$ ipython --no-banner

In [1]: import numpy as np

In [2]: np.set_printoptions(precision=2, suppress=True, linewidth=120)

In [3]: rnd = lambda a: np.round(a, 2) + 0

In [4]: K = np.loadtxt("case19.csv", delimiter=",")

In [5]: print(K)
[[ 0.  1.  2. -2. -1.  3.  2. -2. -2.]
 [ 0.  0. -3.  2.  3.  3.  1.  0. -1.]
 [ 0.  0.  0.  3. -2. -2.  0.  3. -1.]
 [ 0.  0.  0.  0. -2. -3. -2. -2. -3.]
 [ 0.  0.  0.  0.  0.  2.  0. -2. -2.]
 [ 0.  0.  0.  0.  0.  0. -1. -1.  3.]
 [ 0.  0.  0.  0.  0.  0.  0.  3. -3.]
 [ 0.  0.  0.  0.  0.  0.  0.  0. -3.]
 [ 0.  0.  0.  0.  0.  0.  0.  0.  0.]]

In [6]: print(rnd(np.trace(np.linalg.pinv(K) @ K)))
8.0

In [7]: print(rnd(K @ np.linalg.pinv(K) @ K))
[[ 0.  1.  2. -2. -1.  3.  2. -2. -2.]
 [ 0.  0. -3.  2.  3.  3.  1.  0. -1.]
 [ 0.  0.  0.  3. -2. -2.  0.  3. -1.]
 [ 0.  0.  0.  0. -2. -3. -2. -2. -3.]
 [ 0.  0.  0.  0.  0.  2.  0. -2. -2.]
 [ 0.  0.  0.  0.  0.  0. -1. -1.  3.]
 [ 0.  0.  0.  0.  0.  0.  0.  3. -3.]
 [ 0.  0.  0.  0.  0.  0.  0.  0. -3.]
 [ 0.  0.  0.  0.  0.  0.  0.  0.  0.]]

In [8]: print(np.unique(K.round(6), axis=0).shape)
(9, 9)

In [9]: print(np.linalg.lstsq(K[:-1].T, K[-1])[2])
8

In [10]: Uu, sv, Vt = np.linalg.svd(K, full_matrices=False)

In [11]: print(rnd(Uu.T @ K @ Vt.T))
[[7.49 0.   0.   0.   0.   0.   0.   0.   0.  ]
 [0.   6.93 0.   0.   0.   0.   0.   0.   0.  ]
 [0.   0.   6.39 0.   0.   0.   0.   0.   0.  ]
 [0.   0.   0.   4.28 0.   0.   0.   0.   0.  ]
 [0.   0.   0.   0.   2.52 0.   0.   0.   0.  ]
 [0.   0.   0.   0.   0.   1.06 0.   0.   0.  ]
 [0.   0.   0.   0.   0.   0.   0.48 0.   0.  ]
 [0.   0.   0.   0.   0.   0.   0.   0.18 0.  ]
 [0.   0.   0.   0.   0.   0.   0.   0.   0.  ]]

In [12]: print(Uu.shape, sv.shape, Vt.shape)
(9, 9) (9,) (9, 9)

In [13]: print((sv > 1e-8).sum())
8

In [14]: print(np.linalg.cond(K) > 100)
True

In [15]: print(np.linalg.matrix_rank(K, rtol=0.1))
6

In [16]: print(np.argsort(-np.linalg.norm(K, axis=0).round(6), kind="stable")[:3])
[8 5 7]

In [17]: arr = np.load("block13.npy")

In [18]: print(arr)
[[  4  -3   6  -2  -4   5  -8 -20  23  19 -12   5]
 [  4  21 -24  10  14 -13   4  22 -31  -5  -6   5]
 [ 27  36  -3   3  42 -30   6   0  12  45 -39  21]
 [-13 -33  25 -11 -28  23  -6 -22  27 -10  19 -12]
 [-23 -39   9  -5 -46  35 -14 -20  11 -26  27 -16]
 [-10   6 -31  12  -9   3  -2  23 -43 -28  11  -4]
 [ -8 -22  23 -10 -13  11   2  -9  17 -10  17 -10]
 [ 18  36 -17   8  37 -29  10  21 -19  18 -23  14]
 [ -7 -36  50 -21 -15  15   4 -25  47  -1  20 -13]
 [ -4  -9   9  -4  -5   4   2  -1   4  -7   9  -5]
 [ -4  -5   4  -2  -2   1   4   6  -5 -11  10  -5]
 [ -3   6 -36  15 -21  15 -24 -15  -9   9 -18   9]]

In [19]: print(rnd(np.trace(np.linalg.pinv(arr) @ arr)))
3.0

In [20]: print(np.allclose(arr[:-1].T @ np.linalg.lstsq(arr[:-1].T, arr[-1])[0], arr[-1]))
True

In [21]: print(np.unique(arr.round(6), axis=0).shape)
(12, 12)

In [22]: F = np.load("sample10.npy")

In [23]: print(F)
[[ -2.1   0.1   2.3   0.8   1.   -0.1  -6.    0. ]
 [  0.2   0.1   1.7  -0.3   1.   -0.3   6.   -1.1]
 [ -1.2  -0.7   1.1  -1.   -1.1   1.   -4.    0.3]
 [  1.9  -1.1   1.   -0.4  -0.1  -1.3  34.    0.5]
 [ -2.3  -0.1  -0.9   0.2  -1.    0.9   2.    0.7]
 [  0.8   1.3   1.9   0.1   3.   -0.3  -4.    0.6]
 [  0.4  -0.2   0.5  -0.2   0.8  -1.1  -8.    0. ]
 [  1.   -0.3   1.3  -0.2  -0.5  -0.7   4.   -0.7]
 [  0.8  -0.3  -1.2   2.2  -0.5  -1.1 -14.    0.4]]

In [24]: P = F @ np.linalg.solve(F.T @ F, F.T)

In [25]: print(rnd(np.diag(P)))
[0.83 0.68 0.96 1.   0.7  0.95 0.98 0.99 0.92]

In [26]: print(rnd(P @ F[:, 3]))
[ 0.8 -0.3 -1.  -0.4  0.2  0.1 -0.2 -0.2  2.2]

In [27]: print(rnd(np.trace(P)))
8.0

In [28]: M2 = F / np.linalg.norm(F, axis=1, keepdims=True)

In [29]: gram = M2 @ M2.T

In [30]: print(rnd(gram[1]))
[-0.72  1.   -0.78  0.94  0.35 -0.5  -0.88  0.94 -0.95]

In [31]: print(np.argwhere(np.triu(np.abs(gram) > 0.95, 1)))
[[3 6]
 [3 8]
 [6 8]]

In [32]: print((np.abs(gram) > 0.9).astype(int))
[[1 0 0 0 0 0 0 0 0]
 [0 1 0 1 0 0 0 1 1]
 [0 0 1 0 0 0 0 0 0]
 [0 1 0 1 0 0 1 1 1]
 [0 0 0 0 1 0 0 0 0]
 [0 0 0 0 0 1 0 0 0]
 [0 0 0 1 0 0 1 0 1]
 [0 1 0 1 0 0 0 1 0]
 [0 1 0 1 0 0 1 0 1]]

In [33]: print(rnd(np.linalg.norm(M2, axis=1)))
[1. 1. 1. 1. 1. 1. 1. 1. 1.]

In [34]: W0 = np.loadtxt("data.csv", delimiter=",")

In [35]: print(rnd(W0))
[[ -9.43  -9.43 -14.26 -28.53 -26.45 -17.49  -0.46  22.93   5.6   -1.92  21.31 -14.26  19.87]
 [ -8.84  -8.84 -12.53 -25.11 -22.96 -15.05  -0.88  19.92   5.18  -1.83  18.66 -12.53  17.76]
 [ -5.34  -5.34  -4.2   -9.09  -6.9   -4.36  -2.11   6.26   2.83  -1.26   6.17  -4.2    7.72]
 [  0.81   0.81  -0.84  -0.1   -1.09   0.17   0.48   0.31  -0.21   0.3    0.82  -0.84  -0.95]
 [  0.99   0.99  -1.13  -0.12  -1.4    0.3    0.56   0.36  -0.24   0.38   1.08  -1.13  -1.24]
 [  1.     1.    -1.15  -0.12  -1.42   0.31   0.56   0.36  -0.24   0.38   1.09  -1.15  -1.26]
 [  1.18   1.18  -1.49  -0.13  -1.75   0.53   0.61   0.38  -0.25   0.47   1.39  -1.49  -1.61]
 [  1.46   1.46  -2.1   -0.06  -2.26   1.05   0.62   0.3   -0.24   0.61   1.88  -2.1   -2.28]
 [  2.11   2.11  -4.6    1.71  -2.91   5.47  -0.42  -1.84   0.13   1.12   3.19  -4.6   -6.17]
 [  2.25   2.25  -6.65   6.63  -0.52  14.    -3.17  -7.52   0.89   1.57   2.81  -6.65 -12.4 ]]

In [36]: rk = np.linalg.matrix_rank(W0)

In [37]: print(rk)
3

In [38]: null = np.linalg.svd(W0)[2][rk:].T

In [39]: print([int(np.linalg.matrix_rank(W0[:, :j + 1])) for j in range(13)])
[1, 1, 2, 3, 3, 3, 3, 3, 3, 3, 3, 3, 3]

In [40]: print(np.linalg.matrix_rank(W0.T @ W0), np.linalg.matrix_rank(W0 @ W0.T))
3 3

In [41]: print([int(np.linalg.matrix_rank(W0[:i])) for i in range(1, len(W0) + 1)])
[1, 2, 3, 3, 3, 3, 3, 3, 3, 3]

In [42]: print(np.allclose(W0 @ null, 0))
True

In [43]: print(null.shape)
(13, 10)

In [44]: print(np.linalg.cond(W0) > 100)
True

In [45]: print(np.argsort(-np.linalg.norm(W0, axis=0).round(6), kind="stable")[:3])
[3 4 7]

In [46]: print(np.linalg.matrix_rank(W0, rtol=0.1))
2
